$ python3 -q
>>> import numpy as np
>>> import numpy.linalg as la
>>> np.set_printoptions(precision=2, suppress=True, linewidth=120)
>>> M = np.array([[-3, 3, -2, -2, -3, 0, 0, 0, -1, 0, -3, -1, -2],
...     [-3, -1, 0, 1, -1, 0, 2, 1, -3, 0, -1, 2, 1],
...     [-3, 0, 1, 1, -3, -2, 3, 3, 0, -1, -1, -3, -1],
...     [-1, 2, -2, -3, 1, 0, 2, 3, -3, 3, 1, -1, -1],
...     [0, -3, 1, 1, -2, 2, 1, 3, -1, -1, 1, -1, -2],
...     [3, 2, 2, -1, 3, 2, -3, 3, 3, 1, 0, 3, -1]])
>>> M[3] = M[1]
>>> print(M)
[[-3  3 -2 -2 -3  0  0  0 -1  0 -3 -1 -2]
 [-3 -1  0  1 -1  0  2  1 -3  0 -1  2  1]
 [-3  0  1  1 -3 -2  3  3  0 -1 -1 -3 -1]
 [-3 -1  0  1 -1  0  2  1 -3  0 -1  2  1]
 [ 0 -3  1  1 -2  2  1  3 -1 -1  1 -1 -2]
 [ 3  2  2 -1  3  2 -3  3  3  1  0  3 -1]]
>>> left, s, Vh = la.svd(M)
>>> np.argmax(s[:-1] / (s[1:] + 1e-6)) + 1
np.int64(5)
>>> s.round(2) + 0
array([11.59,  7.03,  6.52,  5.85,  3.67,  0.  ])
>>> other = left[:, :5] @ np.diag(s[:5]) @ Vh[:5]
>>> np.round(np.abs(M - other).max(), 2)
np.float64(0.0)
>>> other.round(2) + 0
array([[-3.,  3., -2., -2., -3.,  0.,  0.,  0., -1.,  0., -3., -1., -2.],
       [-3., -1.,  0.,  1., -1.,  0.,  2.,  1., -3.,  0., -1.,  2.,  1.],
       [-3.,  0.,  1.,  1., -3., -2.,  3.,  3.,  0., -1., -1., -3., -1.],
       [-3., -1.,  0.,  1., -1.,  0.,  2.,  1., -3.,  0., -1.,  2.,  1.],
       [ 0., -3.,  1.,  1., -2.,  2.,  1.,  3., -1., -1.,  1., -1., -2.],
       [ 3.,  2.,  2., -1.,  3.,  2., -3.,  3.,  3.,  1.,  0.,  3., -1.]])
>>> la.matrix_rank(M, rtol=0.05)
np.int64(5)
>>> r0 = np.array([0, -3, -3, -1, -3, -2, 0, -3, -2, -1, 2, -1, 3, -1, 1])
>>> F = np.array([np.roll(r0, i) for i in range(15)])
>>> F
array([[ 0, -3, -3, -1, -3, -2,  0, -3, -2, -1,  2, -1,  3, -1,  1],
       [ 1,  0, -3, -3, -1, -3, -2,  0, -3, -2, -1,  2, -1,  3, -1],
       [-1,  1,  0, -3, -3, -1, -3, -2,  0, -3, -2, -1,  2, -1,  3],
       [ 3, -1,  1,  0, -3, -3, -1, -3, -2,  0, -3, -2, -1,  2, -1],
       [-1,  3, -1,  1,  0, -3, -3, -1, -3, -2,  0, -3, -2, -1,  2],
       [ 2, -1,  3, -1,  1,  0, -3, -3, -1, -3, -2,  0, -3, -2, -1],
       [-1,  2, -1,  3, -1,  1,  0, -3, -3, -1, -3, -2,  0, -3, -2],
       [-2, -1,  2, -1,  3, -1,  1,  0, -3, -3, -1, -3, -2,  0, -3],
       [-3, -2, -1,  2, -1,  3, -1,  1,  0, -3, -3, -1, -3, -2,  0],
       [ 0, -3, -2, -1,  2, -1,  3, -1,  1,  0, -3, -3, -1, -3, -2],
       [-2,  0, -3, -2, -1,  2, -1,  3, -1,  1,  0, -3, -3, -1, -3],
       [-3, -2,  0, -3, -2, -1,  2, -1,  3, -1,  1,  0, -3, -3, -1],
       [-1, -3, -2,  0, -3, -2, -1,  2, -1,  3, -1,  1,  0, -3, -3],
       [-3, -1, -3, -2,  0, -3, -2, -1,  2, -1,  3, -1,  1,  0, -3],
       [-3, -3, -1, -3, -2,  0, -3, -2, -1,  2, -1,  3, -1,  1,  0]])
>>> F @ np.ones(15)
array([-14., -14., -14., -14., -14., -14., -14., -14., -14., -14., -14., -14., -14., -14., -14.])
>>> other = np.array([[3, 1, 3, 1, 3],
...     [1, 0, 2, 3, 2],
...     [3, 3, 3, 3, 3],
...     [1, 3, 1, 3, 0],
...     [0, 3, 0, 0, 2]])
>>> arr = np.tril(other)
>>> arr
array([[3, 0, 0, 0, 0],
       [1, 0, 0, 0, 0],
       [3, 3, 3, 0, 0],
       [1, 3, 1, 3, 0],
       [0, 3, 0, 0, 2]])
>>> r0 = np.array([0, 0, -2])
>>> np.array([np.convolve(row, r0, "same") for row in arr])
array([[ 0, -6,  0,  0,  0],
       [ 0, -2,  0,  0,  0],
       [ 0, -6, -6, -6,  0],
       [ 0, -2, -6, -2, -6],
       [ 0,  0, -6,  0,  0]])
>>> np.cross(arr[4, :3], arr[2, :3])
array([ 9,  0, -9])
>>> arr - arr[0]
array([[ 0,  0,  0,  0,  0],
       [-2,  0,  0,  0,  0],
       [ 0,  3,  3,  0,  0],
       [-2,  3,  1,  3,  0],
       [-3,  3,  0,  0,  2]])
>>> np.abs(arr).max()
np.int64(3)
>>> la.matrix_rank(arr)
np.int64(4)
>>> np.count_nonzero(arr)
np.int64(11)
>>> print(arr.mean(axis=0))
[1.6 1.8 0.8 0.6 0.4]
>>> arr.sum(axis=0)
array([8, 9, 4, 3, 2])
>>> round(la.norm(arr), 2)
np.float64(8.37)
>>> print(np.unravel_index(np.abs(arr).argmax(), arr.shape))
(np.int64(0), np.int64(0))
>>> np.diff(arr, axis=0)
array([[-2,  0,  0,  0,  0],
       [ 2,  3,  3,  0,  0],
       [-2,  0, -2,  3,  0],
       [-1,  0, -1, -3,  2]])
>>> np.round(la.svd(arr, compute_uv=False), 2) + 0
array([6.79, 3.68, 2.57, 1.92, 0.  ])
>>> feats = np.array([[1, -1, 1, -1, -1, 1, -1, 1],
...     [1, -1, -1, 1, -1, 1, 1, -1],
...     [1, -1, 1, -1, 1, -1, 1, -1],
...     [1, 1, 1, 1, -1, -1, -1, -1],
...     [1, 1, -1, -1, -1, -1, 1, 1],
...     [1, 1, -1, -1, 1, 1, -1, -1],
...     [1, -1, -1, 1, 1, -1, -1, 1],
...     [1, 1, 1, 1, 1, 1, 1, 1]])
>>> rng = np.random.default_rng(996)
>>> labels = rng.permutation(8)
>>> print(labels)
[7 2 4 3 1 5 6 0]
>>> other = feats[labels][:, labels]
>>> np.trace(other)
np.int64(2)
>>> print(other)
[[ 1  1  1  1  1  1  1  1]
 [-1  1  1 -1 -1 -1  1  1]
 [ 1 -1 -1 -1  1 -1  1  1]
 [-1  1 -1  1  1 -1 -1  1]
 [-1 -1 -1  1 -1  1  1  1]
 [-1 -1  1 -1  1  1 -1  1]
 [ 1 -1  1  1 -1 -1 -1  1]
 [ 1  1 -1 -1 -1  1 -1  1]]
>>> other = feats / np.sqrt((feats ** 2).mean(axis=1, keepdims=True))
>>> print(la.matrix_rank(other) == la.matrix_rank(feats))
True
>>> la.matrix_rank(feats - feats.mean(axis=1, keepdims=True))
np.int64(7)
>>> other[7]
array([1., 1., 1., 1., 1., 1., 1., 1.])
>>> np.allclose(feats, feats.T)
False
>>> round(float(la.det(feats)), 2)
4096.0
>>> (feats + feats.T) / 2
array([[ 1.,  0.,  1.,  0.,  0.,  1.,  0.,  1.],
       [ 0., -1., -1.,  1.,  0.,  1.,  0.,  0.],
       [ 1., -1.,  1.,  0.,  0., -1.,  0.,  0.],
       [ 0.,  1.,  0.,  1., -1., -1.,  0.,  0.],
       [ 0.,  0.,  0., -1., -1.,  0.,  1.,  1.],
       [ 1.,  1., -1., -1.,  0.,  1., -1.,  0.],
       [ 0.,  0.,  0.,  0.,  1., -1., -1.,  1.],
       [ 1.,  0.,  0.,  0.,  1.,  0.,  1.,  1.]])
>>> (feats - feats.T) / 2
array([[ 0., -1.,  0., -1., -1.,  0., -1.,  0.],
       [ 1.,  0.,  0.,  0., -1.,  0.,  1., -1.],
       [ 0.,  0.,  0., -1.,  1.,  0.,  1., -1.],
       [ 1.,  0.,  1.,  0.,  0.,  0., -1., -1.],
       [ 1.,  1., -1.,  0.,  0., -1.,  0.,  0.],
       [ 0.,  0.,  0.,  0.,  1.,  0.,  0., -1.],
       [ 1., -1., -1.,  1.,  0.,  0.,  0.,  0.],
       [ 0.,  1.,  1.,  1.,  0.,  1.,  0.,  0.]])
>>> feats @ feats
array([[ 0,  0,  4, -4,  4,  4,  0,  0],
       [ 0,  0,  0,  0,  0,  0, -8,  0],
       [ 0, -4,  0, -4,  0, -4,  0,  4],
       [ 0, -4,  4,  0, -4,  0,  0, -4],
       [ 0, -4,  0,  4,  0,  4,  0,  4],
       [ 0,  0, -4, -4, -4,  4,  0,  0],
       [ 0,  4,  4,  0, -4,  0,  0,  4],
       [ 8,  0,  0,  0,  0,  0,  0,  0]])
>>> la.matrix_power(feats, 3)
array([[  8,   0,  -8, -16,   8,   0,   8,   0],
       [ -8,   8,   8,  -8,  -8,   8,   8,  -8],
       [ -8,   0,   8,   0,   8,   0,   8,  16],
       [ -8,  -8,   8,  -8,   8,  -8,  -8,  -8],
       [  8,  16,   8,   0,   8,   0,  -8,   0],
       [ -8,   0,  -8,   0,   8,  16,  -8,   0],
       [  8,  -8,   8,   8,   8,   8,   8,  -8],
       [  8,  -8,   8,  -8,  -8,   8,  -8,   8]])
>>> np.allclose(feats @ feats.T, feats.T @ feats)
True
>>> x0 = np.array([3, -5, 3, 0, -4, -4, 4, 0])
>>> target = feats @ x0
>>> target
array([  7,   9,  15,   5,   7, -17,   1,  -3])
>>> la.solve(feats, target + feats[:, 5])
array([ 3., -5.,  3., -0., -4., -3.,  4.,  0.])
>>> la.solve(feats, 2 * target)
array([  6., -10.,   6.,  -0.,  -8.,  -8.,   8.,   0.])
>>> print(la.solve(feats.T, feats[0]))
[ 1. -0.  0.  0.  0.  0. -0.  0.]
>>> K = np.loadtxt("dump.csv", delimiter=",")
>>> print(K)
[[ 7. 17.  0.  0.  3. 33. 16.  0. 23.  0.  0.]
 [ 0.  0.  5.  8.  0.  5.  0.  0.  8.  8. 21.]
 [10. 23.  0.  0.  4. 38. 19.  0. 26.  0.  0.]
 [ 4.  5.  0.  0. 10. 14. 13.  0.  8.  0.  0.]
 [12. 20.  0.  0. 14. 25. 21.  0. 14.  0.  0.]
 [ 3.  0.  0.  0. 15.  3. 12.  2.  0.  7.  0.]
 [ 1.  0. 17.  2. 25.  0. 10. 20.  0. 23.  3.]
 [ 0.  0. 23.  6. 24.  0.  7. 23.  0. 27.  8.]
 [ 0.  0.  0.  0.  0. 21.  6.  0. 17.  0.  3.]
 [ 0.  0. 13.  6.  9.  0.  2.  8.  0. 17. 13.]
 [ 4.  5.  0.  0. 10. 14. 13.  0.  8.  0.  0.]
 [ 0.  0.  0.  0.  7.  8.  8.  0.  5.  4.  2.]
 [ 0.  0.  0.  2.  0. 14.  0.  0. 14.  1. 14.]
 [ 0.  0.  0.  8.  0. 20.  0.  0. 23.  0. 26.]
 [ 0.  0.  0.  0.  0. 29.  1.  0. 26.  0.  9.]
 [ 1.  0. 11.  0. 21.  0. 10. 14.  0. 18.  2.]
 [16. 11.  0.  0. 38.  0. 25. 17.  0. 13.  0.]]
>>> other = K / np.sqrt((K ** 2).mean(axis=1, keepdims=True))
>>> other[15]
array([0.1 , 0.  , 1.06, 0.  , 2.02, 0.  , 0.96, 1.35, 0.  , 1.73, 0.19])
>>> print(la.matrix_rank(K - K.mean(axis=1, keepdims=True)))
10
>>> r0 = np.array([5, 4])
>>> np.polyval(r0, K[14])
array([  4.,   4.,   4.,   4.,   4., 149.,   9.,   4., 134.,   4.,  49.])
>>> np.convolve(K[14], r0)
array([  0.,   0.,   0.,   0.,   0., 145., 121.,   4., 130., 104.,  45.,  36.])
>>> print(np.correlate(K[14], K[1], "full"))
[  0.   0.   0.   0.   0. 609. 253. 240. 554. 208. 542.  77. 304. 283.   5. 253. 130.  72.  45.   0.   0.]
>>> other = K + rng.integers(-2, 3, (17, 3)) @ rng.integers(-2, 3, (3, 11))
>>> other
array([[ 13.,  19.,   8.,   0.,  -1.,  33.,  14.,   2.,  21.,  -2.,   8.],
       [ -3.,  -1.,   1.,   8.,   2.,   5.,   1.,  -1.,   9.,   9.,  17.],
       [  7.,  19.,  -2.,   6.,   6.,  32.,  24.,  -2.,  26.,  -1.,  -4.],
       [  1.,   3.,  -2.,  -6.,  14.,  20.,  12.,  -2.,   4.,  -1.,  -2.],
       [  6.,  18.,  -8.,   0.,  18.,  25.,  23.,  -2.,  16.,   2.,  -8.],
       [  9.,   2.,   8.,   0.,  11.,   3.,  10.,   4.,  -2.,   5.,   8.],
       [  3.,  -1.,  21.,   4.,  24.,  -2.,  11.,  20.,  -2.,  21.,   6.],
       [  1.,  -2.,  25.,  16.,  22., -10.,  12.,  23.,   2.,  26.,   8.],
       [ -1.,   3.,  -4.,  -4.,   0.,  25.,   3.,   1.,  20.,   3.,   1.],
       [ -4.,  -3.,   9.,   8.,  12.,  -2.,   5.,   6.,   0.,  17.,   8.],
       [  8.,   7.,   4.,   4.,   6.,  10.,  13.,   2.,  10.,   0.,   4.],
       [  1.,  -3.,   4.,   4.,   7.,   4.,  11.,  -1.,   2.,   1.,   4.],
       [  0.,   1.,   0.,  -4.,   1.,  20.,  -3.,   0.,  12.,   1.,  15.],
       [ -5.,  -5.,  -4.,  12.,   4.,  16.,   5.,  -3.,  22.,  -1.,  20.],
       [  3.,  -2.,   6.,   6.,  -2.,  23.,   4.,   0.,  24.,  -3.,  13.],
       [  0.,  -1.,  11.,  -4.,  23.,   4.,   9.,  13.,  -3.,  17.,   2.],
       [ 22.,  13.,   8.,   0.,  34.,   0.,  23.,  19.,  -2.,  11.,   8.]])
>>> la.matrix_rank(other - K, tol=1e-8)
np.int64(3)
>>> print(np.round(la.svd(other - K, compute_uv=False), 2) + 0)
[35.87 28.75 13.44  0.    0.    0.    0.    0.    0.    0.    0.  ]
>>> def softmax(z):
...     e = np.exp(z - z.max(axis=-1, keepdims=True))
...     return e / e.sum(axis=-1, keepdims=True)
... 
>>> np.round(softmax(other[10] + -2), 2) + 0
array([0.01, 0.  , 0.  , 0.  , 0.  , 0.04, 0.9 , 0.  , 0.04, 0.  , 0.  ])
>>> softmax(other).sum(axis=1)
array([1., 1., 1., 1., 1., 1., 1., 1., 1., 1., 1., 1., 1., 1., 1., 1., 1.])
>>> scores = other @ other.T / np.sqrt(11)
>>> softmax(scores)[10] @ other
array([ 7., 19., -2.,  6.,  6., 32., 24., -2., 26., -1., -4.])
>>> feats[:, 4] @ feats[:, 0]
np.int64(0)
>>> la.svd(feats, compute_uv=False)
array([2.83, 2.83, 2.83, 2.83, 2.83, 2.83, 2.83, 2.83])
>>> la.pinv(feats)
array([[ 0.12,  0.12,  0.12,  0.12,  0.12,  0.12,  0.12,  0.12],
       [-0.12, -0.13, -0.12,  0.12,  0.12,  0.13, -0.13,  0.12],
       [ 0.12, -0.12,  0.12,  0.12, -0.12, -0.13, -0.13,  0.13],
       [-0.13,  0.13, -0.12,  0.12, -0.12, -0.13,  0.12,  0.12],
       [-0.12, -0.12,  0.12, -0.12, -0.12,  0.12,  0.13,  0.13],
       [ 0.12,  0.13, -0.12, -0.12, -0.13,  0.12, -0.12,  0.13],
       [-0.12,  0.12,  0.12, -0.12,  0.13, -0.12, -0.12,  0.12],
       [ 0.12, -0.12, -0.12, -0.12,  0.13, -0.12,  0.12,  0.12]])
>>> m1 = np.load("test15.npy")
>>> m1
array([[ 1, -1,  1, -1, -1,  1, -1,  1],
       [ 1,  1,  1,  1, -1, -1, -1, -1],
       [ 1,  1, -1, -1, -1, -1,  1,  1],
       [ 1, -1, -1,  1, -1,  1,  1, -1],
       [ 1,  1,  1,  1,  1,  1,  1,  1],
       [ 1, -1, -1,  1,  1, -1, -1,  1],
       [ 1,  1, -1, -1,  1,  1, -1, -1],
       [ 1, -1,  1, -1,  1, -1,  1, -1]])
>>> q, r_ = la.qr(m1)
>>> np.trace(q @ q.T)
np.float64(8.0)
>>> r_.round(2) + 0
array([[-2.83,  0.  ,  0.  ,  0.  ,  0.  ,  0.  ,  0.  ,  0.  ],
       [ 0.  , -2.83,  0.  ,  0.  ,  0.  ,  0.  ,  0.  ,  0.  ],
       [ 0.  ,  0.  ,  2.83,  0.  ,  0.  ,  0.  ,  0.  ,  0.  ],
       [ 0.  ,  0.  ,  0.  , -2.83,  0.  ,  0.  ,  0.  ,  0.  ],
       [ 0.  ,  0.  ,  0.  ,  0.  , -2.83,  0.  ,  0.  ,  0.  ],
       [ 0.  ,  0.  ,  0.  ,  0.  ,  0.  ,  2.83,  0.  ,  0.  ],
       [ 0.  ,  0.  ,  0.  ,  0.  ,  0.  ,  0.  ,  2.83,  0.  ],
       [ 0.  ,  0.  ,  0.  ,  0.  ,  0.  ,  0.  ,  0.  , -2.83]])
>>> np.round(q.T @ q, 2) + 0
array([[1., 0., 0., 0., 0., 0., 0., 0.],
       [0., 1., 0., 0., 0., 0., 0., 0.],
       [0., 0., 1., 0., 0., 0., 0., 0.],
       [0., 0., 0., 1., 0., 0., 0., 0.],
       [0., 0., 0., 0., 1., 0., 0., 0.],
       [0., 0., 0., 0., 0., 1., 0., 0.],
       [0., 0., 0., 0., 0., 0., 1., 0.],
       [0., 0., 0., 0., 0., 0., 0., 1.]])
>>> np.allclose(r_.T @ r_, m1.T @ m1)
True
>>> round(abs(r_[0, 0]), 2), round(la.norm(m1[:, 0]), 2)
(np.float64(2.83), np.float64(2.83))
>>> r0 = np.array([1, 3])
>>> np.array([np.convolve(row, r0, "same") for row in m1])
array([[ 1,  2, -2,  2, -4, -2,  2, -2],
       [ 1,  4,  4,  4,  2, -4, -4, -4],
       [ 1,  4,  2, -4, -4, -4, -2,  4],
       [ 1,  2, -4, -2,  2, -2,  4,  2],
       [ 1,  4,  4,  4,  4,  4,  4,  4],
       [ 1,  2, -4, -2,  4,  2, -4, -2],
       [ 1,  4,  2, -4, -2,  4,  2, -4],
       [ 1,  2, -2,  2, -2,  2, -2,  2]])
>>> np.cross(m1[0, :3], m1[4, :3])
array([-2,  0,  2])
>>> print(np.convolve(m1[0], r0))
[ 1  2 -2  2 -4 -2  2 -2  3]
>>> np.correlate(m1[0], m1[4], "full")
array([ 1,  0,  1,  0, -1,  0, -1,  0, -1,  0, -1,  0,  1,  0,  1])
>>> print((m1 + m1.T) / 2)
[[ 1.  0.  1.  0.  0.  1.  0.  1.]
 [ 0.  1.  1.  0.  0. -1.  0. -1.]
 [ 1.  1. -1. -1.  0. -1.  0.  1.]
 [ 0.  0. -1.  1.  0.  1.  0. -1.]
 [ 0.  0.  0.  0.  1.  1.  1.  1.]
 [ 1. -1. -1.  1.  1. -1.  0.  0.]
 [ 0.  0.  0.  0.  1.  0. -1.  0.]
 [ 1. -1.  1. -1.  1.  0.  0. -1.]]
>>> np.round(la.det(m1), 2)
np.float64(4096.0)
>>> print(np.trace(m1))
0
>>> np.allclose(m1, m1.T)
False
